% python3 -q
>>> import numpy as np
>>> import numpy.linalg as la
>>> np.set_printoptions(precision=1, suppress=True, linewidth=160)
>>> def rnd(a):
...     return np.round(a, 1) + 0
... 
>>> arr = np.loadtxt("out5.csv", delimiter=",")
>>> print(arr)
[[3. 0. 0. 0. 0. 0. 0. 0. 0. 0. 0. 0. 0. 0. 0. 0.]
 [0. 2. 0. 0. 0. 0. 0. 0. 0. 0. 0. 0. 0. 0. 0. 0.]
 [4. 2. 3. 0. 0. 0. 0. 0. 0. 0. 0. 0. 0. 0. 0. 0.]
 [0. 3. 0. 2. 0. 0. 0. 0. 0. 0. 0. 0. 0. 0. 0. 0.]
 [5. 0. 3. 2. 1. 0. 0. 0. 0. 0. 0. 0. 0. 0. 0. 0.]
 [1. 3. 4. 5. 0. 5. 0. 0. 0. 0. 0. 0. 0. 0. 0. 0.]
 [3. 3. 1. 4. 0. 1. 1. 0. 0. 0. 0. 0. 0. 0. 0. 0.]
 [4. 2. 2. 3. 4. 0. 2. 5. 0. 0. 0. 0. 0. 0. 0. 0.]
 [5. 4. 1. 2. 3. 4. 4. 0. 5. 0. 0. 0. 0. 0. 0. 0.]
 [5. 3. 1. 3. 3. 3. 2. 4. 3. 2. 0. 0. 0. 0. 0. 0.]
 [5. 4. 4. 0. 1. 3. 4. 2. 3. 1. 5. 0. 0. 0. 0. 0.]
 [2. 4. 3. 4. 2. 1. 3. 1. 4. 1. 1. 3. 0. 0. 0. 0.]
 [0. 1. 3. 0. 2. 2. 1. 2. 2. 1. 0. 5. 3. 0. 0. 0.]
 [1. 2. 5. 5. 4. 0. 1. 4. 3. 5. 2. 4. 5. 2. 0. 0.]
 [0. 0. 5. 1. 5. 0. 0. 0. 3. 2. 4. 0. 2. 1. 2. 0.]
 [0. 0. 5. 4. 1. 2. 1. 4. 5. 3. 0. 3. 0. 0. 5. 3.]]
>>> print(np.trace(arr))
47.0
>>> rnd(np.sort(np.abs(la.eigvals(arr))))
array([1., 1., 2., 2., 2., 2., 2., 3., 3., 3., 3., 3., 5., 5., 5., 5.])
>>> np.allclose(arr @ arr.T, arr.T @ arr)
False
>>> rng = np.random.default_rng(662812)
>>> feats = np.array([[2, 5, 3, 4, 3, 9],
...     [0, 2, 3, 5, 9, 3],
...     [8, 3, 0, 6, 3, 2],
...     [9, 5, 1, 8, 8, 5],
...     [7, 1, 9, 0, 5, 9]]) * (rng.random((5, 6)) < 0.3)
>>> feats
array([[2, 0, 0, 0, 0, 0],
       [0, 0, 0, 0, 9, 0],
       [0, 0, 0, 0, 3, 0],
       [0, 0, 0, 0, 8, 0],
       [0, 1, 0, 0, 5, 0]])
>>> r = la.matrix_rank(feats)
>>> r
np.int64(3)
>>> N = la.svd(feats)[2][r:].T
>>> feats @ N
array([[0., 0., 0.],
       [0., 0., 0.],
       [0., 0., 0.],
       [0., 0., 0.],
       [0., 0., 0.]])
>>> np.allclose(feats @ N, 0)
True
>>> [int(la.matrix_rank(feats[:i])) for i in range(1, len(feats) + 1)]
[1, 2, 2, 2, 3]
>>> print(N @ N.T)
[[0. 0. 0. 0. 0. 0.]
 [0. 0. 0. 0. 0. 0.]
 [0. 0. 1. 0. 0. 0.]
 [0. 0. 0. 1. 0. 0.]
 [0. 0. 0. 0. 0. 0.]
 [0. 0. 0. 0. 0. 1.]]
>>> N.shape
(6, 3)
>>> left, s, Vt = la.svd(feats)
>>> evecs = Vt[:(s > 1e-8).sum()]
>>> vec = feats[2] + 4 * feats[3] + rng.integers(2) * np.eye(6)[1]
>>> vec
array([ 0.,  0.,  0.,  0., 35.,  0.])
>>> rnd(np.diag(evecs.T @ evecs))
array([1., 1., 0., 0., 1., 0.])
>>> rnd(la.norm(vec - evecs.T @ evecs @ vec))
np.float64(0.0)
>>> rnd(evecs.T @ evecs)
array([[1., 0., 0., 0., 0., 0.],
       [0., 1., 0., 0., 0., 0.],
       [0., 0., 0., 0., 0., 0.],
       [0., 0., 0., 0., 0., 0.],
       [0., 0., 0., 0., 1., 0.],
       [0., 0., 0., 0., 0., 0.]])
>>> np.allclose(evecs.T @ evecs @ vec, vec)
True
>>> feats.reshape(2, -1)
array([[2, 0, 0, 0, 0, 0, 0, 0, 0, 0, 9, 0, 0, 0, 0],
       [0, 3, 0, 0, 0, 0, 0, 8, 0, 0, 1, 0, 0, 5, 0]])
>>> t3 = feats.reshape(5, 2, -1)
>>> t3.shape
(5, 2, 3)
>>> print(np.einsum("ihd,jhd->hij", t3, t3).shape)
(2, 5, 5)
>>> print(np.einsum("ihd,ihd->ih", t3, t3))
[[ 4  0]
 [ 0 81]
 [ 0  9]
 [ 0 64]
 [ 1 25]]
>>> left, s, Vt = la.svd(feats)
>>> np.argmax(s[:-1] / (s[1:] + 1e-6)) + 1
np.int64(3)
>>> out = left[:, :3] @ np.diag(s[:3]) @ Vt[:3]
>>> la.matrix_rank(feats, rtol=0.05)
np.int64(3)
>>> rnd(np.abs(feats - out).max())
np.float64(0.0)
>>> np.abs(feats).max()
np.int64(9)
>>> rnd(la.norm(feats))
np.float64(13.6)
>>> feats.mean(axis=0)
array([0.4, 0.2, 0. , 0. , 5. , 0. ])
>>> la.matrix_rank(feats)
np.int64(3)
>>> np.unravel_index(np.abs(feats).argmax(), feats.shape)
(np.int64(1), np.int64(4))
>>> W0 = np.load("dump.npy")
>>> rnd(W0)
array([[ 1. ,  0. ,  0. ,  0. ,  0. ,  0. ,  0. ,  0. ,  0. ,  0. ,  0. ,  0. ,  0. ,  0. ,  0. ],
       [ 0. ,  1. ,  0. ,  0. ,  0. ,  0. ,  0. ,  0. ,  0. ,  0. ,  0. ,  0. ,  0. ,  0. ,  0. ],
       [ 0. ,  0. ,  1. ,  0. ,  0. ,  0. ,  0. ,  0. ,  0. ,  0. ,  0. ,  0. ,  0. ,  0. ,  0. ],
       [ 0. ,  0. ,  0. ,  1. ,  0. ,  0. ,  0. ,  0. ,  0. ,  0. ,  0. ,  0. ,  0. ,  0. ,  0. ],
       [ 0. ,  0. ,  0. ,  0. ,  1. ,  0. ,  0. ,  0. ,  0. ,  0. ,  0. ,  0. ,  0. ,  0. ,  0. ],
       [ 0. ,  0. ,  0. ,  0. ,  0. ,  1. ,  0. ,  0. ,  0. ,  0. ,  0. ,  0. ,  0. ,  0. ,  0. ],
       [ 0. ,  0. ,  0. ,  0. ,  0. ,  0. , -0.5,  0. ,  0. ,  0. ,  0. ,  0. ,  0.9,  0. ,  0. ],
       [ 0. ,  0. ,  0. ,  0. ,  0. ,  0. ,  0. ,  1. ,  0. ,  0. ,  0. ,  0. ,  0. ,  0. ,  0. ],
       [ 0. ,  0. ,  0. ,  0. ,  0. ,  0. ,  0. ,  0. ,  1. ,  0. ,  0. ,  0. ,  0. ,  0. ,  0. ],
       [ 0. ,  0. ,  0. ,  0. ,  0. ,  0. ,  0. ,  0. ,  0. ,  1. ,  0. ,  0. ,  0. ,  0. ,  0. ],
       [ 0. ,  0. ,  0. ,  0. ,  0. ,  0. ,  0. ,  0. ,  0. ,  0. ,  1. ,  0. ,  0. ,  0. ,  0. ],
       [ 0. ,  0. ,  0. ,  0. ,  0. ,  0. ,  0. ,  0. ,  0. ,  0. ,  0. ,  1. ,  0. ,  0. ,  0. ],
       [ 0. ,  0. ,  0. ,  0. ,  0. ,  0. , -0.9,  0. ,  0. ,  0. ,  0. ,  0. , -0.5,  0. ,  0. ],
       [ 0. ,  0. ,  0. ,  0. ,  0. ,  0. ,  0. ,  0. ,  0. ,  0. ,  0. ,  0. ,  0. ,  1. ,  0. ],
       [ 0. ,  0. ,  0. ,  0. ,  0. ,  0. ,  0. ,  0. ,  0. ,  0. ,  0. ,  0. ,  0. ,  0. ,  1. ]])
>>> # keeps lengths
>>> rnd(la.norm(W0, axis=0))
array([1., 1., 1., 1., 1., 1., 1., 1., 1., 1., 1., 1., 1., 1., 1.])
>>> W0[:, 4] @ W0[:, 8]
np.float64(0.0)
